>>> import numpy as np
>>> np.set_printoptions(suppress=True, linewidth=100)
>>> K = np.loadtxt("a.csv", delimiter=",")
>>> K
array([[ 3.05,  1.  ,  3.  , -6.  ,  2.  ,  1.  ,  3.  , -8.  ,  4.  ,  5.  , -1.  , -6.  , -2.  ],
       [-5.  ,  3.05,  4.  , -2.  ,  8.  ,  7.  ,  3.  , -8.  , -2.  , -7.  , -8.  ,  5.  , -6.  ],
       [ 5.  ,  4.  ,  3.05,  0.  , -6.  ,  1.  ,  8.  , -5.  ,  5.  , -4.  , -7.  , -6.  ,  2.  ],
       [ 8.  ,  0.  , -4.  , -6.95, -5.  , -5.  , -7.  , -4.  , -5.  ,  0.  ,  0.  , -8.  , -2.  ],
       [-5.  ,  3.  , -1.  , -7.  ,  2.05,  4.  , -2.  ,  4.  , -7.  ,  7.  ,  2.  , -5.  ,  0.  ],
       [-1.  ,  2.  ,  2.  ,  4.  , -6.  , -2.95, -5.  , -6.  , -6.  , -2.  , -1.  ,  4.  , -1.  ],
       [-7.  , -6.  , -8.  , -9.  , -7.  ,  7.  , -3.95,  9.  , -8.  , -8.  ,  5.  ,  8.  ,  8.  ],
       [-3.  ,  3.  , -5.  , -1.  , -8.  ,  0.  , -7.  ,  1.05,  2.  , -4.  ,  2.  ,  5.  ,  4.  ],
       [-3.  ,  5.  ,  1.  ,  7.  , -2.  , -8.  , -3.  , -9.  , -1.95,  5.  ,  0.  , -8.  , -2.  ],
       [-5.  ,  8.  , -8.  , -3.  ,  1.  , -3.  , -1.  , -3.  ,  0.  ,  0.05,  1.  ,  9.  ,  4.  ],
       [ 7.  ,  6.  ,  5.  ,  6.  ,  2.  , -9.  , -3.  , -4.  ,  0.  ,  2.  ,  9.05,  0.  , -4.  ],
       [-9.  , -1.  ,  7.  ,  1.  ,  9.  ,  0.  , -7.  , -7.  ,  2.  ,  3.  , -2.  ,  2.05, -1.  ],
       [ 3.  ,  1.  ,  3.  , -6.  ,  2.  ,  1.  ,  3.  , -8.  ,  4.  ,  5.  , -1.  , -6.  , -1.95]])
>>> U, s, vt = np.linalg.svd(K)
>>> s.round(2) + 0
array([37.15, 26.74, 24.53, 20.88, 19.54, 14.8 , 13.03, 11.32,  8.03,  6.06,  4.69,  3.75,  0.  ])
>>> other = U[:, :12] @ np.diag(s[:12]) @ vt[:12]
>>> np.linalg.matrix_rank(K, rtol=0.05)
np.int64(12)
>>> np.linalg.matrix_rank(other)
np.int64(12)
>>> round(np.linalg.norm(K - other) / np.linalg.norm(K), 2)
np.float64(0.0)
>>> M = np.load("out8.npy")
>>> print(M)
[[  6   2   8 -18   2]
 [  3   1   4  -9   1]
 [  6   2   8 -18   2]
 [  6   2   8 -18   2]]
>>> # columns 1 and 4 are equal
>>> rank = np.linalg.matrix_rank(M)
>>> rank
np.int64(1)
>>> null = np.linalg.svd(M)[2][rank:].T
>>> np.linalg.matrix_rank(M.T @ M), np.linalg.matrix_rank(M @ M.T)
(np.int64(1), np.int64(1))
>>> print(np.allclose(M @ null, 0))
True
>>> print(null.shape)
(5, 4)
>>> x = np.array([3, 1, 0, 1, 0])
>>> h = np.maximum(M @ x, 0)
>>> print(M.T @ h)
[  39   13   52 -117   13]
>>> print(h)
[2 1 2 2]
>>> M * (h > 1e-9)[:, None]
array([[  6,   2,   8, -18,   2],
       [  3,   1,   4,  -9,   1],
       [  6,   2,   8, -18,   2],
       [  6,   2,   8, -18,   2]])
>>> np.flatnonzero(h > 1e-9)
array([0, 1, 2, 3])
>>> print(np.maximum(M @ x, 0) - np.maximum(-M @ x, 0))
[2 1 2 2]
>>> np.round(np.tanh(M @ x), 2)
array([0.96, 0.76, 0.96, 0.96])
>>> U, s, vt = np.linalg.svd(M)
>>> print(np.argmax(s[:-1] / (s[1:] + 1e-6)) + 1)
1
>>> other = U[:, :1] @ np.diag(s[:1]) @ vt[:1]
>>> round(float(np.abs(M - other).max()), 2)
0.0
>>> print(np.linalg.matrix_rank(M, rtol=0.05))
1
>>> np.unique(M.round(6), axis=0).shape
(2, 5)
>>> np.round(M @ np.linalg.pinv(M) @ M, 2)
array([[  6.,   2.,   8., -18.,   2.],
       [  3.,   1.,   4.,  -9.,   1.],
       [  6.,   2.,   8., -18.,   2.],
       [  6.,   2.,   8., -18.,   2.]])
>>> np.allclose(M[:-1].T @ np.linalg.lstsq(M[:-1].T, M[-1])[0], M[-1])
True
>>> feats = -2 * np.eye(12) + np.eye(12, k=1)
>>> feats
array([[-2.,  1.,  0.,  0.,  0.,  0.,  0.,  0.,  0.,  0.,  0.,  0.],
       [ 0., -2.,  1.,  0.,  0.,  0.,  0.,  0.,  0.,  0.,  0.,  0.],
       [ 0.,  0., -2.,  1.,  0.,  0.,  0.,  0.,  0.,  0.,  0.,  0.],
       [ 0.,  0.,  0., -2.,  1.,  0.,  0.,  0.,  0.,  0.,  0.,  0.],
       [ 0.,  0.,  0.,  0., -2.,  1.,  0.,  0.,  0.,  0.,  0.,  0.],
       [ 0.,  0.,  0.,  0.,  0., -2.,  1.,  0.,  0.,  0.,  0.,  0.],
       [ 0.,  0.,  0.,  0.,  0.,  0., -2.,  1.,  0.,  0.,  0.,  0.],
       [ 0.,  0.,  0.,  0.,  0.,  0.,  0., -2.,  1.,  0.,  0.,  0.],
       [ 0.,  0.,  0.,  0.,  0.,  0.,  0.,  0., -2.,  1.,  0.,  0.],
       [ 0.,  0.,  0.,  0.,  0.,  0.,  0.,  0.,  0., -2.,  1.,  0.],
       [ 0.,  0.,  0.,  0.,  0.,  0.,  0.,  0.,  0.,  0., -2.,  1.],
       [ 0.,  0.,  0.,  0.,  0.,  0.,  0.,  0.,  0.,  0.,  0., -2.]])
>>> # triangular: eigenvalues sit on the diagonal
>>> print(feats.ravel(order="F"))
[-2.  0.  0.  0.  0.  0.  0.  0.  0.  0.  0.  0.  1. -2.  0.  0.  0.  0.  0.  0.  0.  0.  0.  0.
  0.  1. -2.  0.  0.  0.  0.  0.  0.  0.  0.  0.  0.  0.  1. -2.  0.  0.  0.  0.  0.  0.  0.  0.
  0.  0.  0.  1. -2.  0.  0.  0.  0.  0.  0.  0.  0.  0.  0.  0.  1. -2.  0.  0.  0.  0.  0.  0.
  0.  0.  0.  0.  0.  1. -2.  0.  0.  0.  0.  0.  0.  0.  0.  0.  0.  0.  1. -2.  0.  0.  0.  0.
  0.  0.  0.  0.  0.  0.  0.  1. -2.  0.  0.  0.  0.  0.  0.  0.  0.  0.  0.  0.  1. -2.  0.  0.
  0.  0.  0.  0.  0.  0.  0.  0.  0.  1. -2.  0.  0.  0.  0.  0.  0.  0.  0.  0.  0.  0.  1. -2.]
>>> print(feats.reshape(-1, 2))
[[-2.  1.]
 [ 0.  0.]
 [ 0.  0.]
 [ 0.  0.]
 [ 0.  0.]
 [ 0.  0.]
 [ 0. -2.]
 [ 1.  0.]
 [ 0.  0.]
 [ 0.  0.]
 [ 0.  0.]
 [ 0.  0.]
 [ 0.  0.]
 [-2.  1.]
 [ 0.  0.]
 [ 0.  0.]
 [ 0.  0.]
 [ 0.  0.]
 [ 0.  0.]
 [ 0. -2.]
 [ 1.  0.]
 [ 0.  0.]
 [ 0.  0.]
 [ 0.  0.]
 [ 0.  0.]
 [ 0.  0.]
 [-2.  1.]
 [ 0.  0.]
 [ 0.  0.]
 [ 0.  0.]
 [ 0.  0.]
 [ 0.  0.]
 [ 0. -2.]
 [ 1.  0.]
 [ 0.  0.]
 [ 0.  0.]
 [ 0.  0.]
 [ 0.  0.]
 [ 0.  0.]
 [-2.  1.]
 [ 0.  0.]
 [ 0.  0.]
 [ 0.  0.]
 [ 0.  0.]
 [ 0.  0.]
 [ 0. -2.]
 [ 1.  0.]
 [ 0.  0.]
 [ 0.  0.]
 [ 0.  0.]
 [ 0.  0.]
 [ 0.  0.]
 [-2.  1.]
 [ 0.  0.]
 [ 0.  0.]
 [ 0.  0.]
 [ 0.  0.]
 [ 0.  0.]
 [ 0. -2.]
 [ 1.  0.]
 [ 0.  0.]
 [ 0.  0.]
 [ 0.  0.]
 [ 0.  0.]
 [ 0.  0.]
 [-2.  1.]
 [ 0.  0.]
 [ 0.  0.]
 [ 0.  0.]
 [ 0.  0.]
 [ 0.  0.]
 [ 0. -2.]]
>>> t3 = feats.reshape(12, 2, -1)
>>> t3[:, 0]
array([[-2.,  1.,  0.,  0.,  0.,  0.],
       [ 0., -2.,  1.,  0.,  0.,  0.],
       [ 0.,  0., -2.,  1.,  0.,  0.],
       [ 0.,  0.,  0., -2.,  1.,  0.],
       [ 0.,  0.,  0.,  0., -2.,  1.],
       [ 0.,  0.,  0.,  0.,  0., -2.],
       [ 0.,  0.,  0.,  0.,  0.,  0.],
       [ 0.,  0.,  0.,  0.,  0.,  0.],
       [ 0.,  0.,  0.,  0.,  0.,  0.],
       [ 0.,  0.,  0.,  0.,  0.,  0.],
       [ 0.,  0.,  0.,  0.,  0.,  0.],
       [ 0.,  0.,  0.,  0.,  0.,  0.]])
>>> mat = np.arange(96).reshape(8, 12) + 4
>>> mat
array([[ 4,  5,  6,  7,  8,  9, 10, 11, 12, 13, 14, 15],
       [16, 17, 18, 19, 20, 21, 22, 23, 24, 25, 26, 27],
       [28, 29, 30, 31, 32, 33, 34, 35, 36, 37, 38, 39],
       [40, 41, 42, 43, 44, 45, 46, 47, 48, 49, 50, 51],
       [52, 53, 54, 55, 56, 57, 58, 59, 60, 61, 62, 63],
       [64, 65, 66, 67, 68, 69, 70, 71, 72, 73, 74, 75],
       [76, 77, 78, 79, 80, 81, 82, 83, 84, 85, 86, 87],
       [88, 89, 90, 91, 92, 93, 94, 95, 96, 97, 98, 99]])
>>> rank = np.linalg.matrix_rank(mat)
>>> rank
np.int64(2)
>>> null = np.linalg.svd(mat)[2][rank:].T
>>> [int(np.linalg.matrix_rank(mat[:i])) for i in range(1, len(mat) + 1)]
[1, 2, 2, 2, 2, 2, 2, 2]
>>> print(np.linalg.matrix_rank(mat.T @ mat), np.linalg.matrix_rank(mat @ mat.T))
2 2
>>> [int(np.linalg.matrix_rank(mat[:, :j + 1])) for j in range(12)]
[1, 2, 2, 2, 2, 2, 2, 2, 2, 2, 2, 2]
>>> U, s, vt = np.linalg.svd(mat)
>>> V = vt[:(s > 1e-8).sum()]
>>> rng = np.random.default_rng(29)
>>> x = mat[0] + 5 * mat[7] + rng.integers(2) * np.eye(12)[7]
>>> x
array([444., 450., 456., 462., 468., 474., 480., 487., 492., 498., 504., 510.])
>>> np.allclose(V.T @ V @ x, x)
False
>>> np.linalg.matrix_rank(np.vstack([mat, x]))
np.int64(3)
>>> np.round(np.diag(V.T @ V), 2)
array([0.29, 0.22, 0.17, 0.13, 0.1 , 0.09, 0.09, 0.1 , 0.13, 0.17, 0.22, 0.29])
>>> U, s, vt = np.linalg.svd(mat)
>>> print(np.argmax(s[:-1] / (s[1:] + 1e-6)) + 1)
2
>>> other = U[:, :2] @ np.diag(s[:2]) @ vt[:2]
>>> np.round(np.abs(mat - other).max(), 2)
np.float64(0.0)
>>> round(np.linalg.norm(mat - other) / np.linalg.norm(mat), 2)
np.float64(0.0)
>>> np.linalg.matrix_rank(K, rtol=0.1)
np.int64(12)
>>> print(np.linalg.cond(K) > 100)
True
>>> np.argsort(-np.linalg.norm(K, axis=0).round(6), kind="stable")[:3]
array([ 7, 11,  0])
>>> X = np.load("run6.npy")
>>> print(X)
[[ 1  1 -1 -1 -1 -1  1  1]
 [ 1 -1  1 -1  1 -1  1 -1]
 [ 1 -1  1 -1 -1  1 -1  1]
 [ 1  1 -1 -1  1  1 -1 -1]]
>>> def softmax(z):
...     e = np.exp(z - z.max(axis=-1, keepdims=True))
...     return e / e.sum(axis=-1, keepdims=True)
... 
>>> np.round(softmax(X[1] + 4), 2)
array([0.22, 0.03, 0.22, 0.03, 0.22, 0.03, 0.22, 0.03])
>>> S = X @ X.T / np.sqrt(8)
>>> np.round(softmax(S)[1] @ X, 2)
array([ 1. , -0.8,  0.8, -1. ,  0.8, -0.8,  0.8, -0.8])
>>> x = np.array([1, -3, 1, -5, -2, -1, 1, -4])
>>> X @ np.ones(8)
array([0., 0., 0., 0.])
>>> X * x
array([[ 1, -3, -1,  5,  2,  1,  1, -4],
       [ 1,  3,  1,  5, -2,  1,  1,  4],
       [ 1,  3,  1,  5,  2, -1, -1, -4],
       [ 1, -3, -1,  5, -2, -1, -1,  4]])
>>> (X @ x).argmax()
np.int64(1)
>>> J = np.maximum(np.array([[-1],
...     [0],
...     [1],
...     [1],
...     [1],
...     [-2],
...     [0],
...     [3],
...     [-3],
...     [3],
...     [2],
...     [3],
...     [1],
...     [-2],
...     [-1],
...     [-3],
...     [2],
...     [-1],
...     [3],
...     [-1],
...     [-2],
...     [1],
...     [-3],
...     [2],
...     [3],
...     [0],
...     [0],
...     [2],
...     [3],
...     [3],
...     [-2],
...     [1],
...     [-1],
...     [-2],
...     [3],
...     [0],
...     [3],
...     [3],
...     [-1]]) @ np.array([[4, -4, 0, -5, -1, 2, 0, -4, -4, -5]]) + np.array([0, -1, -2, 2, 2, 2, 2, -1, 0, 0]), 0)
>>> J
array([[ 0,  3,  0,  7,  3,  0,  2,  3,  4,  5],
       [ 0,  0,  0,  2,  2,  2,  2,  0,  0,  0],
       [ 4,  0,  0,  0,  1,  4,  2,  0,  0,  0],
       [ 4,  0,  0,  0,  1,  4,  2,  0,  0,  0],
       [ 4,  0,  0,  0,  1,  4,  2,  0,  0,  0],
       [ 0,  7,  0, 12,  4,  0,  2,  7,  8, 10],
       [ 0,  0,  0,  2,  2,  2,  2,  0,  0,  0],
       [12,  0,  0,  0,  0,  8,  2,  0,  0,  0],
       [ 0, 11,  0, 17,  5,  0,  2, 11, 12, 15],
       [12,  0,  0,  0,  0,  8,  2,  0,  0,  0],
       [ 8,  0,  0,  0,  0,  6,  2,  0,  0,  0],
       [12,  0,  0,  0,  0,  8,  2,  0,  0,  0],
       [ 4,  0,  0,  0,  1,  4,  2,  0,  0,  0],
       [ 0,  7,  0, 12,  4,  0,  2,  7,  8, 10],
       [ 0,  3,  0,  7,  3,  0,  2,  3,  4,  5],
       [ 0, 11,  0, 17,  5,  0,  2, 11, 12, 15],
       [ 8,  0,  0,  0,  0,  6,  2,  0,  0,  0],
       [ 0,  3,  0,  7,  3,  0,  2,  3,  4,  5],
       [12,  0,  0,  0,  0,  8,  2,  0,  0,  0],
       [ 0,  3,  0,  7,  3,  0,  2,  3,  4,  5],
       [ 0,  7,  0, 12,  4,  0,  2,  7,  8, 10],
       [ 4,  0,  0,  0,  1,  4,  2,  0,  0,  0],
       [ 0, 11,  0, 17,  5,  0,  2, 11, 12, 15],
       [ 8,  0,  0,  0,  0,  6,  2,  0,  0,  0],
       [12,  0,  0,  0,  0,  8,  2,  0,  0,  0],
       [ 0,  0,  0,  2,  2,  2,  2,  0,  0,  0],
       [ 0,  0,  0,  2,  2,  2,  2,  0,  0,  0],
       [ 8,  0,  0,  0,  0,  6,  2,  0,  0,  0],
       [12,  0,  0,  0,  0,  8,  2,  0,  0,  0],
       [12,  0,  0,  0,  0,  8,  2,  0,  0,  0],
       [ 0,  7,  0, 12,  4,  0,  2,  7,  8, 10],
       [ 4,  0,  0,  0,  1,  4,  2,  0,  0,  0],
       [ 0,  3,  0,  7,  3,  0,  2,  3,  4,  5],
       [ 0,  7,  0, 12,  4,  0,  2,  7,  8, 10],
       [12,  0,  0,  0,  0,  8,  2,  0,  0,  0],
       [ 0,  0,  0,  2,  2,  2,  2,  0,  0,  0],
       [12,  0,  0,  0,  0,  8,  2,  0,  0,  0],
       [12,  0,  0,  0,  0,  8,  2,  0,  0,  0],
       [ 0,  3,  0,  7,  3,  0,  2,  3,  4,  5]])
>>> w1 = np.array([[3, 2],
...     [0, 1],
...     [3, 0],
...     [0, 1],
...     [3, 2],
...     [3, 2],
...     [1, 1],
...     [3, 2],
...     [0, 1],
...     [1, 3]])
>>> c = np.array([1, 0])
>>> H = np.maximum(J @ w1 + c, 0)
>>> print(H)
[[ 26  43]
 [ 15  12]
 [ 30  20]
 [ 30  20]
 [ 30  20]
 [ 46  81]
 [ 15  12]
 [ 63  42]
 [ 66 119]
 [ 63  42]
 [ 45  30]
 [ 63  42]
 [ 30  20]
 [ 46  81]
 [ 26  43]
 [ 66 119]
 [ 45  30]
 [ 26  43]
 [ 63  42]
 [ 26  43]
 [ 46  81]
 [ 30  20]
 [ 66 119]
 [ 45  30]
 [ 63  42]
 [ 15  12]
 [ 15  12]
 [ 45  30]
 [ 63  42]
 [ 63  42]
 [ 46  81]
 [ 30  20]
 [ 26  43]
 [ 46  81]
 [ 63  42]
 [ 15  12]
 [ 63  42]
 [ 63  42]
 [ 26  43]]
>>> np.linalg.matrix_rank(H)
np.int64(2)
>>> (H > 0).mean(axis=0)
array([1., 1.])
>>> (H > 0).astype(int)
array([[1, 1],
       [1, 1],
       [1, 1],
       [1, 1],
       [1, 1],
       [1, 1],
       [1, 1],
       [1, 1],
       [1, 1],
       [1, 1],
       [1, 1],
       [1, 1],
       [1, 1],
       [1, 1],
       [1, 1],
       [1, 1],
       [1, 1],
       [1, 1],
       [1, 1],
       [1, 1],
       [1, 1],
       [1, 1],
       [1, 1],
       [1, 1],
       [1, 1],
       [1, 1],
       [1, 1],
       [1, 1],
       [1, 1],
       [1, 1],
       [1, 1],
       [1, 1],
       [1, 1],
       [1, 1],
       [1, 1],
       [1, 1],
       [1, 1],
       [1, 1],
       [1, 1]])
>>> basis = np.array([[0, -1, 1], [-2, -2, 2]])
>>> print((H @ basis).round(6).argmax(axis=1))
[2 2 2 2 2 2 2 2 2 2 2 2 2 2 2 2 2 2 2 2 2 2 2 2 2 2 2 2 2 2 2 2 2 2 2 2 2 2 2]
>>> H @ basis
array([[ -86, -112,  112],
       [ -24,  -39,   39],
       [ -40,  -70,   70],
       [ -40,  -70,   70],
       [ -40,  -70,   70],
       [-162, -208,  208],
       [ -24,  -39,   39],
       [ -84, -147,  147],
       [-238, -304,  304],
       [ -84, -147,  147],
       [ -60, -105,  105],
       [ -84, -147,  147],
       [ -40,  -70,   70],
       [-162, -208,  208],
       [ -86, -112,  112],
       [-238, -304,  304],
       [ -60, -105,  105],
       [ -86, -112,  112],
       [ -84, -147,  147],
       [ -86, -112,  112],
       [-162, -208,  208],
       [ -40,  -70,   70],
       [-238, -304,  304],
       [ -60, -105,  105],
       [ -84, -147,  147],
       [ -24,  -39,   39],
       [ -24,  -39,   39],
       [ -60, -105,  105],
       [ -84, -147,  147],
       [ -84, -147,  147],
       [-162, -208,  208],
       [ -40,  -70,   70],
       [ -86, -112,  112],
       [-162, -208,  208],
       [ -84, -147,  147],
       [ -24,  -39,   39],
       [ -84, -147,  147],
       [ -84, -147,  147],
       [ -86, -112,  112]])
